% python3 -q
>>> import numpy as np
>>> import numpy.linalg as la
>>> np.set_printoptions(precision=1, suppress=True, linewidth=100)
>>> E = np.loadtxt("dump.csv", delimiter=",")
>>> print(E)
[[1.  0.7 0.5 0.3 0.2 0.2 0.1 0.1 0.1 0.  0.  0.  0.  0. ]
 [0.7 1.  0.7 0.5 0.3 0.2 0.2 0.1 0.1 0.1 0.  0.  0.  0. ]
 [0.5 0.7 1.  0.7 0.5 0.3 0.2 0.2 0.1 0.1 0.1 0.  0.  0. ]
 [0.3 0.5 0.7 1.  0.7 0.5 0.3 0.2 0.2 0.1 0.1 0.1 0.  0. ]
 [0.2 0.3 0.5 0.7 1.  0.7 0.5 0.3 0.2 0.2 0.1 0.1 0.1 0. ]
 [0.2 0.2 0.3 0.5 0.7 1.  0.7 0.5 0.3 0.2 0.2 0.1 0.1 0.1]
 [0.1 0.2 0.2 0.3 0.5 0.7 1.  0.7 0.5 0.3 0.2 0.2 0.1 0.1]
 [0.1 0.1 0.2 0.2 0.3 0.5 0.7 1.  0.7 0.5 0.3 0.2 0.2 0.1]
 [0.1 0.1 0.1 0.2 0.2 0.3 0.5 0.7 1.  0.7 0.5 0.3 0.2 0.2]
 [0.  0.1 0.1 0.1 0.2 0.2 0.3 0.5 0.7 1.  0.7 0.5 0.3 0.2]
 [0.  0.  0.1 0.1 0.1 0.2 0.2 0.3 0.5 0.7 1.  0.7 0.5 0.3]
 [0.  0.  0.  0.1 0.1 0.1 0.2 0.2 0.3 0.5 0.7 1.  0.7 0.5]
 [0.  0.  0.  0.  0.1 0.1 0.1 0.2 0.2 0.3 0.5 0.7 1.  0.7]
 [0.  0.  0.  0.  0.  0.1 0.1 0.1 0.2 0.2 0.3 0.5 0.7 1. ]]
>>> cov = E.T @ E
>>> print(np.round(la.svd(E, compute_uv=False) ** 2, 1) + 0)
[21.3  9.   3.1  1.5  0.8  0.3  0.2  0.1  0.1  0.1  0.   0.   0.   0. ]
>>> print(round(float(np.trace(cov)), 1), np.round((E ** 2).sum(), 1))
36.7 36.7
>>> print(np.diag(cov))
[1.9 2.4 2.7 2.8 2.8 2.8 2.8 2.8 2.8 2.8 2.8 2.7 2.4 1.9]
>>> print((E @ E.T).shape)
(14, 14)
>>> print(la.matrix_rank(cov))
14
>>> rng = np.random.default_rng(819)
>>> labels = rng.permutation(14)
>>> B = E[:, labels] * rng.choice([-1, 1], 14)
>>> print(B)
[[ 0.   0.1 -0.   0.  -0.5  0.1  0.2 -0.3 -0.1  0.7  0.  -0.   1.   0.2]
 [ 0.   0.1 -0.   0.  -0.7  0.1  0.2 -0.5 -0.2  1.   0.1 -0.   0.7  0.3]
 [ 0.   0.2 -0.   0.  -1.   0.1  0.3 -0.7 -0.2  0.7  0.1 -0.1  0.5  0.5]
 [ 0.1  0.2 -0.   0.  -0.7  0.2  0.5 -1.  -0.3  0.5  0.1 -0.1  0.3  0.7]
 [ 0.1  0.3 -0.1  0.  -0.5  0.2  0.7 -0.7 -0.5  0.3  0.2 -0.1  0.2  1. ]
 [ 0.1  0.5 -0.1  0.1 -0.3  0.3  1.  -0.5 -0.7  0.2  0.2 -0.2  0.2  0.7]
 [ 0.2  0.7 -0.1  0.1 -0.2  0.5  0.7 -0.3 -1.   0.2  0.3 -0.2  0.1  0.5]
 [ 0.2  1.  -0.2  0.1 -0.2  0.7  0.5 -0.2 -0.7  0.1  0.5 -0.3  0.1  0.3]
 [ 0.3  0.7 -0.2  0.2 -0.1  1.   0.3 -0.2 -0.5  0.1  0.7 -0.5  0.1  0.2]
 [ 0.5  0.5 -0.3  0.2 -0.1  0.7  0.2 -0.1 -0.3  0.1  1.  -0.7  0.   0.2]
 [ 0.7  0.3 -0.5  0.3 -0.1  0.5  0.2 -0.1 -0.2  0.   0.7 -1.   0.   0.1]
 [ 1.   0.2 -0.7  0.5 -0.   0.3  0.1 -0.1 -0.2  0.   0.5 -0.7  0.   0.1]
 [ 0.7  0.2 -1.   0.7 -0.   0.2  0.1 -0.  -0.1  0.   0.3 -0.5  0.   0.1]
 [ 0.5  0.1 -0.7  1.  -0.   0.2  0.1 -0.  -0.1  0.   0.2 -0.3  0.   0. ]]
>>> left, _, Vh = la.svd(E.T @ B)
>>> print(labels)
[11  7 12 13  2  8  5  3  6  1  9 10  0  4]
>>> t3 = np.stack([B, 4 * B, B[::-1]])
>>> print(np.round(la.det(t3), 1) + 0)
[     0.  -13631.4      0. ]
>>> print(t3.shape)
(3, 14, 14)
>>> W1 = np.array([[2, 2],
...     [0, -1],
...     [2, 1],
...     [-3, 3],
...     [-1, 3],
...     [-1, 1],
...     [2, 0],
...     [3, 0],
...     [-2, 2],
...     [1, -3],
...     [-2, -1],
...     [-1, 2],
...     [-2, 1],
...     [-3, -1]])
>>> beta = np.array([0, -2])
>>> H = np.maximum(E @ W1 + beta, 0)
>>> print((H > 0).mean(axis=0))
[0.4 0.6]
>>> print(H)
[[2.  1.7]
 [1.4 1.6]
 [0.8 3. ]
 [0.  4.6]
 [0.  4.4]
 [0.  3.1]
 [0.8 1.6]
 [1.2 0.4]
 [0.  0. ]
 [0.  0. ]
 [0.  0. ]
 [0.  0. ]
 [0.  0. ]
 [0.  0. ]]
>>> print(la.matrix_rank(H))
2
>>> print((H > 0).astype(int))
[[1 1]
 [1 1]
 [1 1]
 [0 1]
 [0 1]
 [0 1]
 [1 1]
 [1 1]
 [0 0]
 [0 0]
 [0 0]
 [0 0]
 [0 0]
 [0 0]]
>>> C = np.array([[0, 0], [1, 2]])
>>> print(W1 @ C)
[[ 2  4]
 [-1 -2]
 [ 1  2]
 [ 3  6]
 [ 3  6]
 [ 1  2]
 [ 0  0]
 [ 0  0]
 [ 2  4]
 [-3 -6]
 [-1 -2]
 [ 2  4]
 [ 1  2]
 [-1 -2]]
>>> print((H @ C).round(6).argmax(axis=1))
[1 1 1 1 1 1 1 1 0 0 0 0 0 0]
>>> labels = rng.permutation(14)
>>> print(labels)
[ 6  7  0  2  4  5 11 13  9 10 12  3  8  1]
>>> B = E[labels][:, labels]
>>> print(np.diag(B))
[1. 1. 1. 1. 1. 1. 1. 1. 1. 1. 1. 1. 1. 1.]
>>> K = np.loadtxt("data.csv", delimiter=",")
>>> print(K)
[[ 0.  0.  0.  0.  0.  0.  0.  0.  0.  0.  0. -1.  0.  0.]
 [ 0. -1.  0.  0.  0.  0.  0.  0.  0.  0.  0.  0.  0.  0.]
 [ 2.  0.  0.  0.  0.  0.  0.  0.  0.  0.  0.  0.  0.  0.]
 [ 0.  0.  0.  0. -2.  0.  0.  0.  0.  0.  0.  0.  0.  0.]
 [ 0.  0.  1.  0.  0.  0.  0.  0.  0.  0.  0.  0.  0.  0.]
 [ 0.  0.  0. -2.  0.  0.  0.  0.  0.  0.  0.  0.  0.  0.]
 [ 0.  0.  0.  0.  0.  0.  0.  0.  0.  0.  0.  0.  0.  0.]
 [ 0.  0.  0.  0.  0.  0.  0.  0.  0.  0.  0.  0. -2.  0.]
 [ 0.  0.  0.  0.  0.  0.  0. -1.  0.  0.  0.  0.  0.  0.]
 [ 0.  0.  0.  0.  0.  0.  0.  0.  0.  0. -1.  0.  0.  0.]
 [ 0.  0.  0.  0.  0.  0.  0.  0.  0.  0.  0.  0.  0.  0.]
 [ 0.  0.  0.  0.  0.  0.  0.  0.  0.  0.  0.  0.  0.  0.]
 [ 0.  0.  0.  0.  0.  1.  0.  0.  0.  0.  0.  0.  0.  0.]
 [ 0.  0.  0.  0.  0.  0.  0.  0.  0.  0.  0.  0.  0.  0.]]
>>> B = np.array([[-2, 1],
...     [3, 2],
...     [0, 5],
...     [5, -2],
...     [2, 2],
...     [2, 5],
...     [4, -1],
...     [-1, 4],
...     [-5, 3],
...     [3, 5],
...     [2, 1],
...     [2, 4],
...     [4, 5],
...     [0, 3]])
>>> print(la.matrix_rank(K @ B))
2
>>> print(np.einsum("ik,kj->ij", K, B))
[[ -2.  -4.]
 [ -3.  -2.]
 [ -4.   2.]
 [ -4.  -4.]
 [  0.   5.]
 [-10.   4.]
 [  0.   0.]
 [ -8. -10.]
 [  1.  -4.]
 [ -2.  -1.]
 [  0.   0.]
 [  0.   0.]
 [  2.   5.]
 [  0.   0.]]
>>> print(np.einsum("ij,ij->i", K, K))
[1. 1. 4. 4. 1. 4. 0. 4. 1. 1. 0. 0. 1. 0.]
>>> print(B.T @ K.T)
[[ -2.  -3.  -4.  -4.   0. -10.   0.  -8.   1.  -2.   0.   0.   2.   0.]
 [ -4.  -2.   2.  -4.   5.   4.   0. -10.  -4.  -1.   0.   0.   5.   0.]]
>>> print(np.vstack([K, B.T]).shape)
(16, 14)
>>> rk = la.matrix_rank(K)
>>> print(rk)
10
>>> ns = la.svd(K)[2][rk:].T
>>> print([int(la.matrix_rank(K[:, :j + 1])) for j in range(14)])
[1, 2, 3, 4, 5, 6, 6, 7, 7, 7, 8, 9, 10, 10]
>>> print([int(la.matrix_rank(np.delete(K, i, axis=0))) for i in range(14)])
[9, 9, 9, 9, 9, 9, 10, 9, 9, 9, 10, 10, 9, 10]
>>> print(la.matrix_rank(K.T @ K), la.matrix_rank(K @ K.T))
10 10
>>> print([int(la.matrix_rank(K[:i])) for i in range(1, len(K) + 1)])
[1, 2, 3, 4, 5, 6, 6, 7, 8, 9, 9, 9, 10, 10]
>>> print(np.allclose(K @ ns, 0))
True
>>> print(la.cond(K) > 100)
True
>>> print(np.argsort(-la.norm(K, axis=0).round(6), kind="stable")[:3])
[0 3 4]
>>> print(np.round(la.norm(K, 2) / la.norm(K), 1))
0.4
>>> labels = rng.permutation(14)
>>> print(labels)
[ 5 13 10  9  2 11  6  1  3  7 12  8  4  0]
>>> B = K[labels][:, labels]
>>> print(np.round(la.det(B), 1), round(la.det(K[labels]), 1))
0.0 0.0
>>> print(np.diag(B))
[ 0.  0.  0.  0.  0.  0.  0. -1.  0.  0.  0.  0.  0.  0.]
>>> print(np.trace(B))
-1.0
>>> left, sig, Vh = la.svd(K)
>>> print(np.argmax(sig[:-1] / (sig[1:] + 1e-6)) + 1)
10
>>> B = left[:, :10] @ np.diag(sig[:10]) @ Vh[:10]
>>> print(round(la.norm(K - B) / la.norm(K), 1))
0.0
>>> print(round(la.norm(K - B, 2), 1), sig[10])
0.0 0.0
>>> print(la.matrix_rank(K, rtol=0.05))
10
>>> print(la.matrix_rank(B))
10
